% ipython --no-banner

In [1]: import numpy as np

In [2]: np.set_printoptions(precision=2, suppress=True, linewidth=160)

In [3]: rnd = lambda a: np.round(a, 2) + 0

In [4]: m1 = np.loadtxt("arr.csv", delimiter=",")

In [5]: m1
Out[5]: 
array([[ 0.,  0.,  0.,  0.,  2.,  0.,  0.,  0.],
       [ 0.,  0.,  0.,  0.,  0.,  3.,  0.,  0.],
       [ 0.,  0.,  2., -2., -3.,  0.,  0.,  0.],
       [ 0.,  0.,  0.,  0.,  0.,  3.,  0.,  0.],
       [ 0.,  0.,  0.,  0.,  0.,  0., -1., -3.],
       [ 0.,  0.,  0.,  0.,  0.,  0.,  0.,  0.],
       [-3.,  0.,  0.,  0.,  0.,  0.,  0.,  0.],
       [-3.,  0.,  0.,  0.,  0.,  0.,  3.,  3.],
       [ 0.,  3.,  3.,  0.,  0.,  0.,  0., -3.]])

In [6]: m1.sum(axis=0)
Out[6]: array([-6.,  3.,  5., -2., -1.,  6.,  2., -3.])

In [7]: np.linalg.matrix_rank(m1)
Out[7]: np.int64(7)

In [8]: np.unravel_index(np.abs(m1).argmax(), m1.shape)
Out[8]: (np.int64(1), np.int64(5))

In [9]: m1.shape
Out[9]: (9, 8)

In [10]: print(np.count_nonzero(m1))
15

In [11]: m1.sum(axis=1)
Out[11]: array([ 2.,  3., -3.,  3., -4.,  0., -3.,  3.,  3.])

In [12]: Uu, sigma, Vh = np.linalg.svd(m1)

In [13]: rnd(sigma)
Out[13]: array([6.66, 4.92, 4.24, 4.  , 2.7 , 1.19, 0.89, 0.  ])

In [14]: Y = Uu[:, :7] @ np.diag(sigma[:7]) @ Vh[:7]

In [15]: np.linalg.matrix_rank(m1, rtol=0.05)
Out[15]: np.int64(7)

In [16]: rnd(Y)
Out[16]: 
array([[ 0.,  0.,  0.,  0.,  2.,  0.,  0.,  0.],
       [ 0.,  0.,  0.,  0.,  0.,  3.,  0.,  0.],
       [ 0.,  0.,  2., -2., -3.,  0.,  0.,  0.],
       [ 0.,  0.,  0.,  0.,  0.,  3.,  0.,  0.],
       [ 0.,  0.,  0.,  0.,  0.,  0., -1., -3.],
       [ 0.,  0.,  0.,  0.,  0.,  0.,  0.,  0.],
       [-3.,  0.,  0.,  0.,  0.,  0.,  0.,  0.],
       [-3.,  0.,  0.,  0.,  0.,  0.,  3.,  3.],
       [ 0.,  3.,  3.,  0.,  0.,  0.,  0., -3.]])

In [17]: rnd(np.linalg.norm(m1 - Y) / np.linalg.norm(m1))
Out[17]: np.float64(0.0)

In [18]: arr = np.loadtxt("run18.csv", delimiter=",")

In [19]: print(rnd(arr))
[[-0.62 -0.39  0.04  0.6   0.22  0.22 -0.03]
 [-0.07 -0.04 -0.69 -0.06  0.3  -0.34 -0.56]
 [-0.29 -0.01 -0.24 -0.08 -0.86  0.22 -0.26]
 [-0.29 -0.25  0.6  -0.34 -0.04 -0.48 -0.38]
 [ 0.42 -0.86 -0.09 -0.18 -0.04  0.21  0.01]
 [-0.13 -0.21 -0.25  0.11 -0.25 -0.67  0.6 ]
 [-0.49 -0.02 -0.19 -0.68  0.25  0.27  0.34]]

In [20]: rnd(arr[:, 2] @ arr[:, 3])
Out[20]: np.float64(0.0)

In [21]: rnd(np.linalg.norm(arr, axis=0))
Out[21]: array([1., 1., 1., 1., 1., 1., 1.])

In [22]: Y = np.array([[-2, -1, -2],
    ...:     [-2, -2, 1],
    ...:     [-2, -2, 0],
    ...:     [0, 2, -2],
    ...:     [1, -2, -1],
    ...:     [-1, 2, 2],
    ...:     [-2, -3, 2]])

In [23]: rnd(np.einsum("ij->j", arr))
Out[23]: array([-1.47, -1.79, -0.82, -0.62, -0.41, -0.56, -0.28])

In [24]: np.vstack([arr, Y.T]).shape
Out[24]: (10, 7)

In [25]: np.linalg.matrix_rank(arr @ Y)
Out[25]: np.int64(3)

In [26]: x0 = np.array([3, 3, 2, 0, 2, 3, 1])

In [27]: y = arr @ x0

In [28]: rnd(y)
Out[28]: array([-1.87, -2.68, -2.7 , -2.34, -0.94, -3.41, -0.27])

In [29]: rnd(np.linalg.solve(arr, y + arr[:, 3]))
Out[29]: array([3., 3., 2., 1., 2., 3., 1.])

In [30]: print(rnd(np.sort(np.abs(np.linalg.eigvals(arr)))))
[1. 1. 1. 1. 1. 1. 1.]

In [31]: rnd(np.trace(arr))
Out[31]: np.float64(-1.61)

In [32]: rnd(np.abs(np.linalg.eigvals(arr)).max())
Out[32]: np.float64(1.0)

In [33]: print(np.allclose(arr @ arr.T, arr.T @ arr))
True

In [34]: np.allclose(arr, arr.T)
Out[34]: False

In [35]: x0 = np.array([-7, -4, 1, 4, 7, 2, -7])

In [36]: rnd(np.linalg.norm(x0)), rnd(np.linalg.norm(arr @ x0))
Out[36]: (np.float64(13.56), np.float64(13.56))

In [37]: [p for p in range(1, 25) if np.allclose(np.linalg.matrix_power(arr, p), np.eye(7))]
Out[37]: []

In [38]: W0 = np.load("w.npy")

In [39]: W0
Out[39]: 
array([[3, 0, 1, 2, 3, 2],
       [2, 3, 0, 1, 2, 3],
       [3, 2, 3, 0, 1, 2],
       [2, 3, 2, 3, 0, 1],
       [1, 2, 3, 2, 3, 0],
       [0, 1, 2, 3, 2, 3]])

In [40]: x0 = np.array([3, 7, 7, -7, 8, 2])

In [41]: h1 = np.maximum(W0 @ x0, 0)

In [42]: print(W0.T @ h1)
[434 422 430 330 418 386]

In [43]: X = np.array([[0, 1, 0, 0, 0],
    ...:     [0, 0, 0, 0, 1],
    ...:     [0, 0, 1, 0, 0],
    ...:     [0, 0, 0, 1, 0],
    ...:     [1, 0, 0, 0, 0]])

In [44]: Q, evecs = np.linalg.qr(X[:, :2])[0], np.linalg.qr(X[:, 2:])[0]

In [45]: sigma = np.linalg.svd(Q.T @ evecs, compute_uv=False)

In [46]: sigma
Out[46]: array([0., 0.])

In [47]: np.degrees(np.arccos(sigma.clip(0, 1)))
Out[47]: array([90., 90.])
